% python3 -q
>>> import numpy as np
>>> from numpy import linalg as LA
>>> np.set_printoptions(precision=1, suppress=True, linewidth=160, legacy="1.25")
>>> F = np.load("x.npy")
>>> F
array([[  8.8,  14.6,  -9.7,   3.9,  -0.8],
       [ 10.5,  15.1,  -2.7,  -6.2,  -4. ],
       [ -3.4,  -8.2,  12.7, -12.4,  -2.7],
       [  7.7,  13.5, -10.9,   6.4,   0.1],
       [ 10.2,  15.7,  -6.6,  -1.2,  -2.5],
       [ -5.6,  -5.3,  -8.4,  15.4,   5.6],
       [-10.4, -14.7,   1.9,   7.2,   4.3],
       [  5.2,  10.5, -12.3,  10.4,   1.8],
       [  8.6,  10.5,   4.2, -12.9,  -5.5],
       [ -8.4, -10.2,  -4.5,  13.2,   5.5],
       [ 10.5,  15.3,  -3.4,  -5.5,  -3.8],
       [ -6.4,  -6.6,  -7.5,  15.1,   5.6],
       [ -7.7, -13.6,  10.8,  -6.2,  -0.1],
       [ -1.5,  -5.6,  12.6, -14. ,  -3.6],
       [  9.8,  15.5,  -7.7,   0.5,  -2. ],
       [  4.7,   9.9, -12.5,  11. ,   2.1],
       [  2.1,  -0.3,  11.2, -15.7,  -4.9],
       [ 10.4,  15.6,  -5.3,  -3. ,  -3.1],
       [ -9.2, -11.8,  -2.8,  11.8,   5.3],
       [ -0.8,  -4.6,  12.4, -14.5,  -3.9],
       [  6. ,  11.5, -12. ,   9.2,   1.3],
       [  1.9,  -0.5,  11.3, -15.6,  -4.8],
       [ 10.4,  14.5,  -1.5,  -7.7,  -4.4],
       [  4.1,   9.1, -12.6,  11.7,   2.4],
       [ -2.4,  -0.1, -11.1,  15.7,   4.9],
       [ -3.7,  -8.6,  12.6, -12.1,  -2.6]])
>>> r = LA.matrix_rank(F)
>>> r
2
>>> N = LA.svd(F)[2][r:].T
>>> np.allclose(F @ N, 0)
True
>>> [int(LA.matrix_rank(np.delete(F, i, axis=0))) for i in range(26)]
[2, 2, 2, 2, 2, 2, 2, 2, 2, 2, 2, 2, 2, 2, 2, 2, 2, 2, 2, 2, 2, 2, 2, 2, 2, 2]
>>> N.shape
(5, 3)
>>> np.argsort(-LA.norm(F, axis=0).round(6), kind="stable")[:3]
array([1, 3, 2])
>>> LA.cond(F) > 100
True
>>> [round(float(x), 1) for x in LA.svd(F, compute_uv=False)[:3]]
[76.2, 67.8, 0.0]
>>> round(LA.norm(F, 2) / LA.norm(F), 1)
0.7
>>> C2 = np.cov(F, rowvar=False)
>>> C2.shape
(5, 5)
>>> F.std(axis=0)
array([ 7. , 10.7,  9.2, 11. ,  3.7])
>>> print(np.median(F, axis=0))
[ 3.1  4.5 -3.9 -0.4 -1.4]
>>> E = np.minimum.outer(np.arange(1, 7), np.arange(1, 7)) * -1
>>> E
array([[-1, -1, -1, -1, -1, -1],
       [-1, -2, -2, -2, -2, -2],
       [-1, -2, -3, -3, -3, -3],
       [-1, -2, -3, -4, -4, -4],
       [-1, -2, -3, -4, -5, -5],
       [-1, -2, -3, -4, -5, -6]])
>>> vals, evecs = LA.eigh(E)
>>> np.unique(vals.round(6) + 0, return_counts=True)[1]
array([1, 1, 1, 1, 1, 1])
>>> vals.sum(), np.trace(E)
(-21.0, -21)
>>> X = np.array([[-9, -5, -6, -8, -8, 0],
...     [0, 4, 3, 1, 1, 9],
...     [0, 4, 3, 1, 1, 9],
...     [-3, 1, 0, -2, -2, 6],
...     [-1, 3, 2, 0, 0, 8],
...     [-4, 0, -1, -3, -3, 5],
...     [-4, 0, -1, -3, -3, 5]])
>>> X
array([[-9, -5, -6, -8, -8,  0],
       [ 0,  4,  3,  1,  1,  9],
       [ 0,  4,  3,  1,  1,  9],
       [-3,  1,  0, -2, -2,  6],
       [-1,  3,  2,  0,  0,  8],
       [-4,  0, -1, -3, -3,  5],
       [-4,  0, -1, -3, -3,  5]])
>>> r = LA.matrix_rank(X)
>>> r
2
>>> N = LA.svd(X)[2][r:].T
>>> LA.matrix_rank(X.T @ X), LA.matrix_rank(X @ X.T)
(2, 2)
>>> N.shape
(6, 4)
>>> left, sv, Vh = LA.svd(X)
>>> evecs = Vh[:(sv > 1e-8).sum()]
>>> rng = np.random.default_rng(762)
>>> x0 = X[1] + 5 * X[5] + rng.integers(2) * np.eye(6)[4]
>>> x0
array([-20.,   4.,  -2., -14., -14.,  34.])
>>> evecs.T @ evecs
array([[ 0.3,  0.1,  0.2,  0.3,  0.3, -0.2],
       [ 0.1,  0.2,  0.2,  0.1,  0.1,  0.3],
       [ 0.2,  0.2,  0.2,  0.2,  0.2,  0.2],
       [ 0.3,  0.1,  0.2,  0.2,  0.2, -0.1],
       [ 0.3,  0.1,  0.2,  0.2,  0.2, -0.1],
       [-0.2,  0.3,  0.2, -0.1, -0.1,  0.8]])
>>> np.diag(evecs.T @ evecs)
array([0.3, 0.2, 0.2, 0.2, 0.2, 0.8])
>>> LA.matrix_rank(np.vstack([X, x0]))
2
>>> Y = np.array([[0, 4, 4], [0, 2, 2], [4, 0, 2], [4, 3, 1], [2, 0, 1], [2, 4, 0]])
>>> np.einsum("ik,kj->ij", X, Y)
array([[-72, -70, -74],
       [ 36,  47,  16],
       [ 36,  47,  16],
       [  0,   8, -14],
       [ 24,  34,   6],
       [-12,  -5, -24],
       [-12,  -5, -24]])
>>> np.einsum("ij,ij->i", X, X)
array([270, 108, 108,  54,  78,  60,  60])
>>> np.einsum("ij->j", X)
array([-21,   7,   0, -14, -14,  42])
>>> Y @ X
Traceback (most recent call last):
  File "<python-input-43>", line 1, in <module>
    Y @ X
    ~~^~~
ValueError: matmul: Input operand 1 has a mismatch in its core dimension 0, with gufunc signature (n?,k),(k,m?)->(n?,m?) (size 7 is different from 3)
>>> arr = np.diag(np.array([-3, 6, 6]))
>>> arr
array([[-3,  0,  0],
       [ 0,  6,  0],
       [ 0,  0,  6]])
>>> vals, evecs = LA.eigh(arr)
>>> x0 = np.array([-2, -1, 5])
>>> print(x0 @ arr @ x0)
144
>>> x0 @ arr @ x0 / (x0 @ x0), vals[0], vals[-1]
(4.8, -3.0, 6.0)
>>> evecs * np.abs(vals) @ evecs.T
array([[3., 0., 0.],
       [0., 6., 0.],
       [0., 0., 6.]])
>>> np.abs(arr).sum(axis=1).max(), np.abs(vals).max()
(6, 6.0)
>>> x0 = np.array([3, 0, 0])
>>> target = arr @ x0
>>> beta, lr = np.zeros(3), 1 / LA.norm(arr, 2) ** 2
>>> for i in range(50):
...     beta -= lr * arr.T @ (arr @ beta - target)
...     if i % 10 == 0: print(i, round(LA.norm(arr @ beta - target), 1))
... 
0 6.8
10 0.4
20 0.0
30 0.0
40 0.0
>>> beta
array([3., 0., 0.])
>>> round(LA.cond(arr), 1)
2.0
>>> vals, evecs = LA.eig(arr)
>>> np.sort(LA.eigvals(LA.inv(arr)))
array([-0.3,  0.2,  0.2])
>>> vals
array([-3.,  6.,  6.])
>>> np.sort(LA.eigvals(arr @ arr))
array([ 9., 36., 36.])
>>> np.poly(arr)
array([  1.,  -9.,   0., 108.])
>>> round(LA.eigvals(arr).sum().real, 1)
9.0
>>> np.einsum("ii->", arr)
9
>>> (arr != 0).astype(int)
array([[1, 0, 0],
       [0, 1, 0],
       [0, 0, 1]])
>>> np.sort(LA.eigvals(arr).real)
array([-3.,  6.,  6.])
>>> Y = np.array([[3, -3], [0, 1]])
>>> C = np.array([[1, 0, 0], [2, 0, 0], [-1, -2, 2]])
>>> K = np.kron(Y, C)
>>> K
array([[ 3,  0,  0, -3,  0,  0],
       [ 6,  0,  0, -6,  0,  0],
       [-3, -6,  6,  3,  6, -6],
       [ 0,  0,  0,  1,  0,  0],
       [ 0,  0,  0,  2,  0,  0],
       [ 0,  0,  0, -1, -2,  2]])
>>> left, sv, Vh = LA.svd(K)
>>> evecs = Vh[:(sv > 1e-8).sum()]
>>> x0 = K[1] + -3 * K[3] + rng.integers(2) * np.eye(6)[5]
>>> x0
array([ 6.,  0.,  0., -9.,  0.,  0.])
>>> np.round(evecs.T @ evecs, 1) + 0
array([[ 1. ,  0. ,  0. ,  0. ,  0. ,  0. ],
       [ 0. ,  0.5, -0.5,  0. ,  0. ,  0. ],
       [ 0. , -0.5,  0.5,  0. ,  0. ,  0. ],
       [ 0. ,  0. ,  0. ,  1. ,  0. ,  0. ],
       [ 0. ,  0. ,  0. ,  0. ,  0.5, -0.5],
       [ 0. ,  0. ,  0. ,  0. , -0.5,  0.5]])
>>> LA.matrix_rank(np.vstack([K, x0]))
4
>>> round(LA.norm(x0 - evecs.T @ evecs @ x0), 1)
0.0
>>> np.allclose(evecs.T @ evecs @ x0, x0)
True
>>> theta = np.radians(15)
>>> r_ = np.eye(6)
>>> r_[0, 0] = r_[2, 2] = np.cos(theta)
>>> r_[0, 2], r_[2, 0] = -np.sin(theta), np.sin(theta)
>>> r_
array([[ 1. ,  0. , -0.3,  0. ,  0. ,  0. ],
       [ 0. ,  1. ,  0. ,  0. ,  0. ,  0. ],
       [ 0.3,  0. ,  1. ,  0. ,  0. ,  0. ],
       [ 0. ,  0. ,  0. ,  1. ,  0. ,  0. ],
       [ 0. ,  0. ,  0. ,  0. ,  1. ,  0. ],
       [ 0. ,  0. ,  0. ,  0. ,  0. ,  1. ]])
>>> Y = K @ r_.T
>>> np.round(LA.svd(K, compute_uv=False), 1) + 0, np.round(LA.svd(Y, compute_uv=False), 1) + 0
(array([13.6,  8.6,  2.2,  1.4,  0. ,  0. ]), array([13.6,  8.6,  2.2,  1.4,  0. ,  0. ]))
>>> Y
array([[ 2.9,  0. ,  0.8, -3. ,  0. ,  0. ],
       [ 5.8,  0. ,  1.6, -6. ,  0. ,  0. ],
       [-4.5, -6. ,  5. ,  3. ,  6. , -6. ],
       [ 0. ,  0. ,  0. ,  1. ,  0. ,  0. ],
       [ 0. ,  0. ,  0. ,  2. ,  0. ,  0. ],
       [ 0. ,  0. ,  0. , -1. , -2. ,  2. ]])
>>> np.allclose(LA.norm(K, axis=1), LA.norm(Y, axis=1))
True
>>> np.allclose(K @ K.T, Y @ Y.T)
True
>>> labels = rng.permutation(3)
>>> Y = arr[:, labels] * rng.choice([-1, 1], 3)
>>> print(Y)
[[ 0  0 -3]
 [-6  0  0]
 [ 0 -6  0]]
>>> left, _, Vh = LA.svd(arr.T @ Y)
>>> LA.lstsq(arr, Y)[0]
array([[ 0.,  0.,  1.],
       [-1.,  0.,  0.],
       [ 0., -1.,  0.]])
>>> left @ Vh
array([[ 0.,  0.,  1.],
       [-1.,  0.,  0.],
       [ 0., -1.,  0.]])
>>> labels
array([1, 2, 0])
>>> labels = rng.permutation(6)
>>> labels
array([3, 5, 1, 0, 2, 4])
>>> Y = K[labels][:, labels]
>>> Y
array([[ 1,  0,  0,  0,  0,  0],
       [-1,  2,  0,  0,  0, -2],
       [-6,  0,  0,  6,  0,  0],
       [-3,  0,  0,  3,  0,  0],
       [ 3, -6, -6, -3,  6,  6],
       [ 2,  0,  0,  0,  0,  0]])
>>> np.diag(Y)
array([1, 2, 0, 3, 6, 0])
>>> M = np.array([[6, 0, -2, 0, -1],
...     [-1, 2, -2, -1, -2],
...     [-1, -2, 0, 1, -1],
...     [0, -2, 0, -1, -2],
...     [1, 0, -1, 0, 1]])
>>> M
array([[ 6,  0, -2,  0, -1],
       [-1,  2, -2, -1, -2],
       [-1, -2,  0,  1, -1],
       [ 0, -2,  0, -1, -2],
       [ 1,  0, -1,  0,  1]])
>>> Y = M[0, 0] * M[1:] - np.outer(M[1:, 0], M[0])
>>> Y
array([[  0,  12, -14,  -6, -13],
       [  0, -12,  -2,   6,  -7],
       [  0, -12,   0,  -6, -12],
       [  0,   0,  -4,   0,   7]])
>>> print(LA.matrix_rank(Y), LA.matrix_rank(M))
4 5
>>> w1 = np.array([[-2, -2], [-1, 0], [-1, 1], [-1, 2], [3, 0]])
>>> beta = np.array([1, 2])
>>> hid = np.maximum(M @ w1 + beta, 0)
>>> hid
array([[0, 0],
       [0, 0],
       [1, 6],
       [0, 0],
       [3, 0]])
>>> (hid > 0).mean(axis=0)
array([0.4, 0.2])
>>> C = np.array([[2, 4, 1], [5, 4, 4]])
>>> (hid @ C).round(6).argmax(axis=1)
array([0, 0, 0, 0, 1])
>>> w1 @ C
array([[-14, -16, -10],
       [ -2,  -4,  -1],
       [  3,   0,   3],
       [  8,   4,   7],
       [  6,  12,   3]])
>>> theta = np.radians(60)
>>> r_ = np.eye(5)
>>> r_[0, 0] = r_[1, 1] = np.cos(theta)
>>> r_[0, 1], r_[1, 0] = -np.sin(theta), np.sin(theta)
>>> print(r_)
[[ 0.5 -0.9  0.   0.   0. ]
 [ 0.9  0.5  0.   0.   0. ]
 [ 0.   0.   1.   0.   0. ]
 [ 0.   0.   0.   1.   0. ]
 [ 0.   0.   0.   0.   1. ]]
>>> Y = M @ r_.T
>>> print(np.abs(Y - M).max(axis=0))
[3.  5.2 0.  0.  0. ]
>>> LA.svd(M, compute_uv=False), LA.svd(Y, compute_uv=False)
(array([6.6, 3.8, 3.7, 1.4, 1. ]), array([6.6, 3.8, 3.7, 1.4, 1. ]))
>>> Y
array([[ 3. ,  5.2, -2. ,  0. , -1. ],
       [-2.2,  0.1, -2. , -1. , -2. ],
       [ 1.2, -1.9,  0. ,  1. , -1. ],
       [ 1.7, -1. ,  0. , -1. , -2. ],
       [ 0.5,  0.9, -1. ,  0. ,  1. ]])
>>> feats = np.load("case15.npy")
>>> print(feats)
[[-28.4  30.3  39.9  39.4]
 [-30.8  30.6  39.9  40.1]
 [-30.4  29.4  41.2  40.1]
 [-30.2  27.9  39.4  39.4]
 [-31.   31.4  41.5  40.2]
 [-30.8  29.1  38.7  39.9]
 [-29.9  29.1  39.8  40. ]
 [-29.4  28.8  38.4  40.6]
 [-29.8  29.9  38.7  39.4]
 [-30.2  32.6  39.   40. ]
 [-30.9  29.2  40.3  39.8]
 [-32.9  29.   39.9  39.3]
 [-30.1  29.6  40.9  39.4]
 [-30.5  30.5  40.2  40.2]
 [-29.5  30.7  40.3  39.6]
 [-28.5  28.7  40.4  39.8]
 [-31.1  28.7  40.4  40.1]
 [-27.6  28.7  40.4  40.3]
 [-30.5  31.4  40.4  39.6]
 [-31.8  29.7  39.8  41.6]
 [-29.9  29.6  39.3  42. ]
 [-31.3  28.8  40.6  40.4]
 [-27.8  29.8  40.9  41.9]]
>>> D = LA.norm(feats[:, None] - feats[None], axis=-1)
>>> LA.norm(feats - feats.mean(axis=0), axis=1)
array([2. , 1.1, 1.3, 2.1, 2.4, 1.6, 0.7, 2.1, 1.6, 3.1, 1. , 3. , 1.2, 0.9, 1.3, 2. , 1.4, 2.8, 1.8, 2.2, 2. , 1.6, 3.1])
>>> D[15]
array([1.7, 3. , 2.2, 2.2, 3.9, 2.9, 1.6, 2.3, 2.5, 4.5, 2.5, 4.5, 1.9, 2.7, 2.2, 0. , 2.6, 1. , 3.4, 3.9, 3. , 2.9, 2.5])
>>> np.unravel_index(D.round(6).argmax(), D.shape)
(11, 22)
>>> Y = np.c_[feats[:, :1] @ np.array([[0]]), np.array([4, 9, 1, 4, 4, 1, -1, 5, 1, 7, -6, -6, 4, 9, 0, -6, 1, 7, 8, 0, 9, -6, 1])]
>>> Y
array([[ 0.,  4.],
       [ 0.,  9.],
       [ 0.,  1.],
       [ 0.,  4.],
       [ 0.,  4.],
       [ 0.,  1.],
       [ 0., -1.],
       [ 0.,  5.],
       [ 0.,  1.],
       [ 0.,  7.],
       [ 0., -6.],
       [ 0., -6.],
       [ 0.,  4.],
       [ 0.,  9.],
       [ 0.,  0.],
       [ 0., -6.],
       [ 0.,  1.],
       [ 0.,  7.],
       [ 0.,  8.],
       [ 0.,  0.],
       [ 0.,  9.],
       [ 0., -6.],
       [ 0.,  1.]])
>>> LA.matrix_rank(Y)
1
>>> print(LA.norm(Y - feats @ LA.lstsq(feats, Y)[0], axis=0))
[ 0.  18.5]
>>> LA.lstsq(feats, Y[:, 0])[0]
array([0., 0., 0., 0.])
>>> LA.matrix_rank(np.c_[feats, Y])
5
>>> Y = feats / np.sqrt((feats ** 2).mean(axis=1, keepdims=True))
>>> print(LA.matrix_rank(Y) == LA.matrix_rank(feats))
True
>>> print(LA.norm(Y, axis=1))
[2. 2. 2. 2. 2. 2. 2. 2. 2. 2. 2. 2. 2. 2. 2. 2. 2. 2. 2. 2. 2. 2. 2.]
>>> m1 = np.loadtxt("mat.csv", delimiter=",")
>>> m1.round(1) + 0
array([[ 0.9,  0.1,  0.2,  0. ,  0.2],
       [ 0.1,  1. , -0.1,  0. , -0.2],
       [ 0.2, -0.1,  0.7,  0. , -0.4],
       [ 0. ,  0. ,  0. ,  1. ,  0. ],
       [ 0.2, -0.2, -0.4,  0. ,  0.5]])
>>> labels = rng.permutation(5)
>>> labels
array([2, 0, 1, 3, 4])
>>> Y = m1[labels][:, labels]
>>> np.round(np.sort(np.abs(LA.eigvals(Y))), 1) + 0
array([0., 1., 1., 1., 1.])
>>> print(np.allclose(Y, m1))
False
>>> round(LA.det(Y), 1), round(float(LA.det(m1[labels])), 1)
(0.0, 0.0)
>>> np.diag(Y)
array([0.7, 0.9, 1. , 1. , 0.5])
>>> np.unique(m1.round(6), axis=0).shape
(5, 5)
>>> print(np.round(m1 @ LA.pinv(m1) @ m1, 1) + 0)
[[ 0.9  0.1  0.2  0.   0.2]
 [ 0.1  1.  -0.1  0.  -0.2]
 [ 0.2 -0.1  0.7  0.  -0.4]
 [ 0.   0.   0.   1.   0. ]
 [ 0.2 -0.2 -0.4  0.   0.5]]
>>> np.abs(np.diag(LA.qr(m1)[1])) > 1e-9
array([ True,  True,  True,  True, False])
>>> np.allclose(m1[:-1].T @ LA.lstsq(m1[:-1].T, m1[-1])[0], m1[-1])
True
>>> r0, v = m1[4], m1[3]
>>> print(round(float(r0 @ r0), 1))
0.5
>>> pr = (r0 @ v) / (r0 @ r0) * r0
>>> np.round(v - pr, 1) + 0
array([0., 0., 0., 1., 0.])
>>> LA.matrix_rank(m1, rtol=0.1)
4
>>> print(round(LA.norm(m1, 2) / LA.norm(m1), 1))
0.5
